>>> import numpy as np
>>> import numpy.linalg as la
>>> np.set_printoptions(suppress=True, linewidth=200)
>>> rnd = lambda a: np.round(a, 1) + 0
>>> J = np.loadtxt("layer2.csv", delimiter=",")
>>> print(J)
[[12.2  3.3  7. ]
 [13.2  4.3  9.7]
 [-2.9 -6.4 11.2]
 [13.3  5.6  8.4]
 [12.9  4.1  8.1]
 [11.1  3.4  9.4]
 [-4.3 -3.3 13.1]
 [-2.2 -4.4 10.6]
 [12.   4.9  8.9]
 [-4.1 -4.1 11.5]
 [-3.7 -4.8 15.2]
 [11.8  7.   9.6]
 [-2.1 -5.  11.7]
 [12.9  4.5  8.6]
 [-3.  -3.8 12. ]
 [13.   3.6  9. ]
 [-2.8 -4.3 12.7]
 [-1.1 -5.5 10.9]
 [-3.1 -2.5 12.1]
 [ 0.1 -6.  12.7]
 [-1.1 -4.2 12. ]
 [-0.6 -5.1 13.1]
 [12.6  3.4  8.1]]
>>> lab = J[:, 1] > np.median(J[:, 1])
>>> r0 = J[lab].mean(axis=0) - J[~lab].mean(axis=0)
>>> print(np.argsort(-np.abs(r0).round(6), kind="stable"))
[0 1 2]
>>> print(rnd(r0))
[13.4  8.5 -3.2]
>>> out = np.c_[J[:, :1] @ np.array([[-9]]), np.array([-4, -3, 7, -2, -8, -9, 3, -5, 3, 8, 8, 9, 7, -5, -2, 8, -7, 5, -4, 8, -3, -2, 1])]
>>> print(rnd(out))
[[-109.8   -4. ]
 [-118.8   -3. ]
 [  26.1    7. ]
 [-119.7   -2. ]
 [-116.1   -8. ]
 [ -99.9   -9. ]
 [  38.7    3. ]
 [  19.8   -5. ]
 [-108.     3. ]
 [  36.9    8. ]
 [  33.3    8. ]
 [-106.2    9. ]
 [  18.9    7. ]
 [-116.1   -5. ]
 [  27.    -2. ]
 [-117.     8. ]
 [  25.2   -7. ]
 [   9.9    5. ]
 [  27.9   -4. ]
 [  -0.9    8. ]
 [   9.9   -3. ]
 [   5.4   -2. ]
 [-113.4    1. ]]
>>> print(la.matrix_rank(out))
2
>>> G = np.cov(J, rowvar=False)
>>> print(rnd(np.polyfit(J[:, 2], J[:, 0], 1)))
[-3.2 38.4]
>>> print(rnd(np.corrcoef(J.T)))
[[ 1.   1.  -0.9]
 [ 1.   1.  -0.8]
 [-0.9 -0.8  1. ]]
>>> print(np.median(J, axis=0))
[-0.6 -3.3 10.9]
>>> print(rnd(np.corrcoef(J[:, 2], J[:, 0])[0, 1]))
-0.9
>>> print(rnd(J.std(axis=0)))
[7.5 4.6 2. ]
>>> print(G.shape)
(3, 3)
>>> print(rnd(G))
[[ 58.1  33.9 -13.7]
 [ 33.9  21.9  -7.9]
 [-13.7  -7.9   4.3]]
>>> mat = np.load("case13.npy")
>>> print(mat)
[[-2.  0.  0. -3.  0.  0.]
 [ 0. -2.  0.  0.  0.  0.]
 [ 0.  0. -2.  0. -3. -3.]
 [-3.  0.  0. -2.  0.  0.]
 [ 0.  0. -3.  0. -2. -3.]
 [ 0.  0. -3.  0. -3. -2.]]
>>> print(np.allclose(mat @ mat.T, mat.T @ mat))
True
>>> print(rnd(np.abs(la.eigvals(mat)).max()))
8.0
>>> print(rnd(la.matrix_power(mat, 4)))
[[ 313.    0.    0.  312.    0.    0.]
 [   0.   16.    0.    0.    0.    0.]
 [   0.    0. 1366.    0. 1365. 1365.]
 [ 312.    0.    0.  313.    0.    0.]
 [   0.    0. 1365.    0. 1366. 1365.]
 [   0.    0. 1365.    0. 1365. 1366.]]
>>> print(rnd(la.det(mat)))
-80.0
>>> print(rnd(np.sort(np.abs(la.eigvals(mat)))))
[1. 1. 1. 2. 5. 8.]
>>> A = np.array([[0.0, 0.0, 1.0, 0.0, 3.0],
...     [0.0, 0.0, 0.0, 2.0, 1.0],
...     [1.0, 0.0, 0.0, 0.0, 0.0],
...     [0.0, 2.0, 0.0, 0.0, 0.0],
...     [3.0, 1.0, 0.0, 0.0, 0.0]])
>>> print(A)
[[0. 0. 1. 0. 3.]
 [0. 0. 0. 2. 1.]
 [1. 0. 0. 0. 0.]
 [0. 2. 0. 0. 0.]
 [3. 1. 0. 0. 0.]]
>>> # rank 4
>>> w, V = la.eigh(A)
>>> print((w > 1e-8).sum(), (w < -1e-8).sum())
2 2
>>> print(rnd(la.eigvalsh(A + 5 * np.eye(5))))
[1.6 3.1 5.  6.9 8.4]
>>> print(np.unique(w.round(6) + 0, return_counts=True)[1])
[1 1 1 1 1]
>>> print(rnd(la.svd(A, compute_uv=False)))
[3.4 3.4 1.9 1.9 0. ]
>>> E = np.loadtxt("dump.csv", delimiter=",")
>>> print(E)
[[1. 3. 2. 3. 0. 1.]
 [0. 0. 2. 9. 2. 3.]
 [0. 2. 2. 3. 1. 1.]]
>>> rng = np.random.default_rng(2746)
>>> out = E + rng.integers(-2, 3, (3, 2)) @ rng.integers(-2, 3, (2, 6))
>>> print(out)
[[ 1.  0.  3.  5.  2.  1.]
 [ 3. -3. -2. 13.  3.  3.]
 [ 3. -1. -2.  7.  2.  1.]]
>>> print(rnd(la.svd(out - E, compute_uv=False)))
[10.3  3.6  0. ]
>>> print(out - E)
[[ 0. -3.  1.  2.  2.  0.]
 [ 3. -3. -4.  4.  1.  0.]
 [ 3. -3. -4.  4.  1.  0.]]
>>> print(la.matrix_rank(out - E, tol=1e-8))
2
>>> print(np.abs(out - E).sum(axis=1))
[ 8. 15. 15.]
>>> G = E.T @ E
>>> print(rnd(la.svd(E, compute_uv=False) ** 2))
[126.7  13.4   0.8]
>>> print(np.diag(G))
[ 1. 13. 12. 99.  5. 11.]
>>> print((E @ E.T).shape)
(3, 3)
>>> print(la.matrix_rank(E))
3
>>> print(rnd(la.svd(E, compute_uv=False)))
[11.3  3.7  0.9]
>>> print(E.shape)
(3, 6)
>>> E[:, 6]
Traceback (most recent call last):
  File "<python-input-52>", line 1, in <module>
    E[:, 6]
    ~^^^^^^
IndexError: index 6 is out of bounds for axis 1 with size 6
>>> print(E.sum(axis=1))
[10. 16.  9.]
>>> print(E.sum(axis=0))
[ 1.  5.  6. 15.  3.  5.]
>>> print(np.count_nonzero(E))
14
>>> print(np.abs(E).max())
9.0
>>> print(np.diff(E, axis=0))
[[-1. -3.  0.  6.  2.  2.]
 [ 0.  2.  0. -6. -1. -2.]]
>>> def softmax(z):
...     e = np.exp(z - z.max(axis=-1, keepdims=True))
...     return e / e.sum(axis=-1, keepdims=True)
... 
>>> print(rnd(softmax(10 * E[1])))
[0. 0. 0. 1. 0. 0.]
>>> att = E @ E.T / np.sqrt(6)
>>> print(rnd(softmax(att + np.triu(np.full(att.shape, -np.inf), 1))))
[[1. 0. 0.]
 [0. 1. 0.]
 [0. 1. 0.]]
>>> feats = np.load("arr.npy")
>>> print(feats)
[[1 0 0]
 [0 1 0]
 [0 2 1]]
>>> print(np.prod(np.diag(feats)), rnd(la.det(feats)))
1 1.0
>>> print(feats @ feats)
[[1 0 0]
 [0 1 0]
 [0 4 1]]
>>> print(rnd(np.sort(la.eigvals(feats))))
[1. 1. 1.]
>>> print(la.matrix_rank(feats - feats[0, 0] * np.eye(3)))
1
>>> print(la.matrix_power(feats - np.diag(np.diag(feats)), 3))
[[0 0 0]
 [0 0 0]
 [0 0 0]]
>>> hat = np.triu(np.array([[0, 0, 3], [1, 2, 3], [2, 3, 0]]), 1) + np.eye(3)
>>> out = hat @ feats @ la.inv(hat)
>>> print(rnd(la.det(out)))
1.0
>>> print(out)
[[  1.   6. -18.]
 [  0.   7. -18.]
 [  0.   2.  -5.]]
>>> print(la.matrix_rank(out))
3
>>> print(hat @ feats - feats @ hat)
[[ 0.  6.  0.]
 [ 0.  6.  0.]
 [ 0.  0. -6.]]
>>> print(np.trace(out), np.trace(feats))
3.0 3
>>> r0 = np.array([2, 0])
>>> print(np.cross(out[2, :3], out[0, :3]))
[-6. -5. -2.]
>>> print(np.correlate(out[2], out[0], "full"))
[  0. -36. 102. -28.  -5.]
>>> print(np.array([np.convolve(row, r0, "same") for row in out]))
[[  2.  12. -36.]
 [  0.  14. -36.]
 [  0.   4. -10.]]
>>> w, V = la.eig(feats)
>>> print(rnd(np.sort(la.eigvals(feats.T))))
[1. 1. 1.]
>>> print(np.prod(w))
1.0
>>> print(rnd(np.sort(la.eigvals(feats @ feats))))
[1. 1. 1.]
>>> out = np.array([[6]])
>>> C = np.array([[2, -2], [1, -3]])
>>> m1 = np.block([[out, np.zeros((1, 2))], [np.zeros((2, 1)), C]])
>>> print(m1)
[[ 6.  0.  0.]
 [ 0.  2. -2.]
 [ 0.  1. -3.]]
>>> G = m1.T @ m1
>>> print(rnd(la.eigvalsh(G)[::-1]))
[36.  17.1  0.9]
>>> print(la.matrix_rank(G))
3
>>> M = np.tril(np.array([[3, 4, 1, -5, 0],
...     [1, 1, 0, -2, 0],
...     [3, -1, 4, 1, 3],
...     [-1, -1, -1, -2, 3],
...     [-5, -5, -5, 5, -1]]), -1) + np.eye(5, dtype=int)
>>> print(M)
[[ 1  0  0  0  0]
 [ 1  1  0  0  0]
 [ 3 -1  1  0  0]
 [-1 -1 -1  1  0]
 [-5 -5 -5  5  1]]
>>> # triangular: eigenvalues sit on the diagonal
>>> r0 = np.array([-1, -3, 2, 3, 3])
>>> out = M + np.outer(r0, np.eye(5)[1])
>>> print(out)
[[ 1. -1.  0.  0.  0.]
 [ 1. -2.  0.  0.  0.]
 [ 3.  1.  1.  0.  0.]
 [-1.  2. -1.  1.  0.]
 [-5. -2. -5.  5.  1.]]
>>> print(rnd(la.det(out) / la.det(M)), rnd(1 + la.solve(M, r0)[1]))
-1.0 -1.0
>>> print(la.matrix_rank(la.inv(out) - la.inv(M), tol=1e-8))
1
>>> print(np.allclose(A @ A.T, A.T @ A))
True
>>> print(np.trace(A))
0.0
>>> W0 = np.array([[4, 0], [0, 0]])
>>> out = E / np.sqrt((E ** 2).mean(axis=1, keepdims=True))
>>> print(out[0])
[0.5 1.5 1.  1.5 0.  0.5]
>>> print(rnd(la.norm(out, axis=1)))
[2.4 2.4 2.4]
>>> print(la.matrix_rank(E - E.mean(axis=1, keepdims=True)))
3
>>> print((la.matrix_power((W0 != 0) + (W0.T != 0) + np.eye(2), 2) > 0).astype(int))
[[1 0]
 [0 1]]
